% python3 -q
>>> import numpy as np
>>> from numpy import linalg as LA
>>> np.set_printoptions(precision=1, suppress=True, linewidth=120)
>>> rd = lambda a: np.round(a, 1) + 0
>>> E = np.loadtxt("test11.csv", delimiter=",")
>>> E
array([[-18.,   8.,   6.,   5.],
       [  1., 101.,   5.,   1.],
       [  0.,   5.,  89.,   3.],
       [  6.,   3.,   1., -40.]])
>>> rd(LA.norm(E))
np.float64(142.4)
>>> E.sum(axis=1)
array([  1., 108.,  97., -30.])
>>> np.diff(E, axis=0)
array([[ 19.,  93.,  -1.,  -4.],
       [ -1., -96.,  84.,   2.],
       [  6.,  -2., -88., -43.]])
>>> np.abs(E).max()
np.float64(101.0)
>>> rd(LA.svd(E, compute_uv=False))
array([103.3,  87.3,  41.3,  16.8])
>>> E - E[0]
array([[  0.,   0.,   0.,   0.],
       [ 19.,  93.,  -1.,  -4.],
       [ 18.,  -3.,  83.,  -2.],
       [ 24.,  -5.,  -5., -45.]])
>>> E.sum(axis=0)
array([-11., 117., 101., -31.])
>>> rd(E.mean(axis=0))
array([-2.8, 29.2, 25.2, -7.8])
>>> r0 = np.array([1, 0, 2, 1])
>>> other = E + np.outer(r0, np.eye(4)[1])
>>> other
array([[-18.,   9.,   6.,   5.],
       [  1., 101.,   5.,   1.],
       [  0.,   7.,  89.,   3.],
       [  6.,   4.,   1., -40.]])
>>> rd(LA.det(other) / LA.det(E)), rd(1 + LA.solve(E, r0)[1])
(np.float64(1.0), np.float64(1.0))
>>> LA.matrix_rank(other - E)
np.int64(1)
>>> LA.matrix_rank(LA.inv(other) - LA.inv(E), tol=1e-8)
np.int64(1)
>>> vec = np.array([-3, 8, -7, -7])
>>> y = other @ vec
>>> c, lr = np.zeros(4), 1 / LA.norm(other, 2) ** 2
>>> for i in range(12):
...     c -= lr * other.T @ (other @ c - y)
...     if i % 2 == 0: print(i, round(LA.norm(other @ c - y), 1))
... 
0 337.0
2 160.5
4 121.2
6 95.9
8 79.0
10 67.8
>>> rd(LA.cond(other))
np.float64(6.2)
>>> rd(c)
array([ 0.1,  8. , -7. , -5.5])
>>> arr = np.maximum(np.array([[2, -1],
...     [1, -1],
...     [0, -1],
...     [1, 2],
...     [1, 0],
...     [-2, -2],
...     [0, 0],
...     [2, 2],
...     [2, -2],
...     [1, 1],
...     [2, -1],
...     [-2, 0],
...     [-1, -1],
...     [2, 0]]) @ np.array([[2, 1, 1], [2, -3, 1]]) + np.array([1, -1, -1]), 0)
>>> arr
array([[3, 4, 0],
       [1, 3, 0],
       [0, 2, 0],
       [7, 0, 2],
       [3, 0, 0],
       [0, 3, 0],
       [1, 0, 0],
       [9, 0, 3],
       [1, 7, 0],
       [5, 0, 1],
       [3, 4, 0],
       [0, 0, 0],
       [0, 1, 0],
       [5, 1, 1]])
>>> idx = arr[:, 1] > np.median(arr[:, 1])
>>> r0 = arr[idx].mean(axis=0) - arr[~idx].mean(axis=0)
>>> rd((((arr - arr.mean(axis=0)) @ r0 > 0) == idx).mean())
np.float64(0.9)
>>> vec = np.array([2, 3, 1])
>>> h = np.maximum(arr @ vec, 0)
>>> arr * (h > 1e-9)[:, None]
array([[3, 4, 0],
       [1, 3, 0],
       [0, 2, 0],
       [7, 0, 2],
       [3, 0, 0],
       [0, 3, 0],
       [1, 0, 0],
       [9, 0, 3],
       [1, 7, 0],
       [5, 0, 1],
       [3, 4, 0],
       [0, 0, 0],
       [0, 1, 0],
       [5, 1, 1]])
>>> h
array([18, 11,  6, 16,  6,  9,  2, 21, 23, 11, 18,  0,  3, 14])
>>> np.maximum(arr @ (3 * vec), 0)
array([54, 33, 18, 48, 18, 27,  6, 63, 69, 33, 54,  0,  9, 42])
>>> D = LA.norm(arr[:, None] - arr[None], axis=-1)
>>> D[9].round(6).argsort(kind="stable")[:4]
array([ 9, 13,  3,  4])
>>> rd(LA.norm(arr - arr.mean(axis=0), axis=1))
array([2.3, 2.2, 2.8, 4.9, 1.9, 3. , 2.5, 7. , 5.5, 2.9, 2.3, 3.3, 2.9, 2.5])
>>> rd(LA.norm(arr, axis=1))
array([5. , 3.2, 2. , 7.3, 3. , 3. , 1. , 9.5, 7.1, 5.1, 5. , 0. , 1. , 5.2])
>>> (D + 1e9 * np.eye(14)).round(6).argmin(axis=1)
array([10,  5,  5,  7,  6,  1, 11,  3,  0, 13,  0,  6,  2,  9])
>>> np.flatnonzero(D[9] < D.mean() / 2)
array([ 9, 13])
>>> D.shape
(14, 14)
>>> m1 = np.loadtxt("mat.csv", delimiter=",")
>>> m1
array([[3., 1., 1., 1.],
       [1., 3., 1., 1.],
       [1., 1., 3., 1.],
       [1., 1., 1., 3.]])
>>> vec = np.array([0, -3, 0, -2])
>>> y = m1 @ vec
>>> c, lr = np.zeros(4), 1 / LA.norm(m1, 2) ** 2
>>> for i in range(25):
...     c -= lr * m1.T @ (m1 @ c - y)
...     if i % 5 == 0: print(i, round(LA.norm(m1 @ c - y), 1))
... 
0 4.6
5 2.6
10 1.4
15 0.8
20 0.4
>>> rd(LA.cond(m1))
np.float64(3.0)
>>> other = LA.inv(E)
>>> rd(E @ other)
array([[1., 0., 0., 0.],
       [0., 1., 0., 0.],
       [0., 0., 1., 0.],
       [0., 0., 0., 1.]])
>>> rd(LA.det(E) * other)
array([[-359080.,   28560.,   23080.,  -42440.],
       [   4007.,   61572.,   -3749.,    1759.],
       [   1579.,   -3756.,   70127.,    5363.],
       [ -53522.,    8808.,    4934., -162034.]])
>>> rd(LA.det(E) * LA.det(other))
np.float64(1.0)
